$ python -q
>>> import numpy as np
>>> np.set_printoptions(precision=1, suppress=True, linewidth=160)
>>> rd = lambda a: np.round(a, 1) + 0
>>> J = np.array([[1.2, -1.8, -1.0, -1.4],
...     [1.9, -2.1, 0.0, 0.5],
...     [-1.8, -2.2, -0.3, -0.6],
...     [-0.8, -1.4, -2.2, 1.8],
...     [0.2, 0.8, 0.6, -0.9],
...     [0.6, 0.1, -2.0, -1.4],
...     [0.1, -1.3, -0.7, 0.6],
...     [1.5, 0.5, -0.3, -1.6],
...     [0.6, 0.3, -0.1, 1.1],
...     [0.6, -0.2, 0.9, 0.1],
...     [-0.8, -2.0, -1.2, -0.1],
...     [-1.5, -1.6, -0.1, 1.3],
...     [1.1, -1.5, -0.8, 1.7],
...     [-1.1, 0.2, -0.9, 1.9],
...     [-0.8, 0.5, 1.5, -0.2],
...     [0.6, 0.5, -1.2, 0.4],
...     [0.2, -0.7, 0.1, -1.0],
...     [0.7, -0.9, -1.5, -0.1],
...     [-1.3, -0.5, 0.0, -0.6],
...     [0.0, 0.5, 0.0, -1.6],
...     [0.9, 0.5, -0.3, -0.7],
...     [-1.2, -0.3, 0.4, -0.2],
...     [0.3, -0.6, 1.4, -0.7],
...     [0.0, -1.3, -1.5, 1.0]])
>>> J[2] *= 20
>>> J
array([[  1.2,  -1.8,  -1. ,  -1.4],
       [  1.9,  -2.1,   0. ,   0.5],
       [-36. , -44. ,  -6. , -12. ],
       [ -0.8,  -1.4,  -2.2,   1.8],
       [  0.2,   0.8,   0.6,  -0.9],
       [  0.6,   0.1,  -2. ,  -1.4],
       [  0.1,  -1.3,  -0.7,   0.6],
       [  1.5,   0.5,  -0.3,  -1.6],
       [  0.6,   0.3,  -0.1,   1.1],
       [  0.6,  -0.2,   0.9,   0.1],
       [ -0.8,  -2. ,  -1.2,  -0.1],
       [ -1.5,  -1.6,  -0.1,   1.3],
       [  1.1,  -1.5,  -0.8,   1.7],
       [ -1.1,   0.2,  -0.9,   1.9],
       [ -0.8,   0.5,   1.5,  -0.2],
       [  0.6,   0.5,  -1.2,   0.4],
       [  0.2,  -0.7,   0.1,  -1. ],
       [  0.7,  -0.9,  -1.5,  -0.1],
       [ -1.3,  -0.5,   0. ,  -0.6],
       [  0. ,   0.5,   0. ,  -1.6],
       [  0.9,   0.5,  -0.3,  -0.7],
       [ -1.2,  -0.3,   0.4,  -0.2],
       [  0.3,  -0.6,   1.4,  -0.7],
       [  0. ,  -1.3,  -1.5,   1. ]])
>>> D = np.linalg.norm(J[:, None] - J[None], axis=-1)
>>> print(D[7].round(6).argsort(kind="stable")[:4])
[ 7 20 19  4]
>>> print(D.shape)
(24, 24)
>>> print((D + 1e9 * np.eye(24)).round(6).argmin(axis=1))
[17 12 10 23 19 17 23 20 15 22  6  6 23  8 21  8 22  6 21  4  7 18  9  6]
>>> np.unravel_index(D.round(6).argmax(), D.shape)
(np.int64(2), np.int64(7))
>>> D.mean(axis=1).argmax()
np.int64(2)
>>> basis = J[[14, 21]].astype(float)
>>> for _ in range(5):
...     lab = np.linalg.norm(J[:, None] - basis, axis=-1).argmin(axis=1)
...     basis = np.array([J[lab == j].mean(axis=0) for j in range(2)])
... 
>>> lab
array([0, 0, 1, 0, 0, 0, 0, 0, 0, 0, 0, 0, 0, 0, 0, 0, 0, 0, 0, 0, 0, 0, 0, 0])
>>> np.bincount(lab)
array([23,  1])
>>> rd(basis[1] - basis[0])
array([-36.1, -43.5,  -5.6, -12. ])
>>> np.abs(basis[1] - basis[0]).argmax()
np.int64(1)
>>> rd(basis)
array([[  0.1,  -0.5,  -0.4,   0. ],
       [-36. , -44. ,  -6. , -12. ]])
>>> out = np.array([[0, 0, 1]])
>>> feats = out.T @ out
>>> feats
array([[0, 0, 0],
       [0, 0, 0],
       [0, 0, 1]])
>>> np.linalg.cond(feats) > 100
np.True_
>>> rd(np.linalg.norm(feats, 2) / np.linalg.norm(feats))
np.float64(1.0)
>>> U, sigma, Vt = np.linalg.svd(feats)
>>> sigma
array([1., 0., 0.])
>>> out = U[:, :1] @ np.diag(sigma[:1]) @ Vt[:1]
>>> print(rd(np.linalg.norm(feats - out, 2)), sigma[1])
0.0 0.0
>>> rd(np.linalg.norm(feats - out) / np.linalg.norm(feats))
np.float64(0.0)
>>> np.linalg.matrix_rank(feats, rtol=0.05)
np.int64(1)
>>> print(np.linalg.matrix_rank(out))
1
>>> feats @ feats
array([[0, 0, 0],
       [0, 0, 0],
       [0, 0, 1]])
>>> [int(np.linalg.matrix_rank(np.linalg.matrix_power(feats, p))) for p in range(1, 4)]
[1, 1, 1]
>>> m1 = np.loadtxt("w.csv", delimiter=",")
>>> m1
array([[ 0.8, -2.3, -0.5],
       [-1.1,  3.4,  2.5],
       [-1.2,  3.3, -1. ],
       [-0.1,  0.9, -0.2],
       [ 0.4, -0.9,  0.2],
       [ 0. ,  0.1,  1. ],
       [-0.1, -0.1,  0.6],
       [ 1. , -2.9,  0. ],
       [ 1.3, -3.7,  0.2],
       [-0.8,  2.2,  0.8],
       [ 1. , -3.2, -0.3],
       [ 1. , -2.8,  1.1],
       [-1. ,  3.1,  0.2],
       [ 0.3, -0.9,  1. ],
       [-0.7,  1.4,  0. ],
       [ 0.3,  0. ,  0.4],
       [-1. ,  3.2,  1.5],
       [-1. ,  2.7,  0.5],
       [ 0.7, -1.7,  0.6],
       [ 0.4, -1.4, -0.1],
       [ 1.1, -2.8,  0.2]])
>>> Xc = m1 - m1.mean(axis=0)
>>> U, sigma, Vt = np.linalg.svd(Xc, full_matrices=False)
>>> print(np.linalg.matrix_rank(Xc))
3
>>> (np.sign(U[:, 0]) == np.sign(U[0, 0])).astype(int)
array([1, 0, 0, 0, 1, 0, 0, 1, 1, 0, 1, 1, 0, 1, 0, 0, 0, 0, 1, 1, 1])
>>> rd(sigma ** 2 / (sigma ** 2).sum())
array([0.9, 0.1, 0. ])
>>> rd((sigma ** 2).sum() ** 2 / (sigma ** 4).sum())
np.float64(1.2)
>>> np.abs(U[:, 0]).argmax()
np.int64(1)
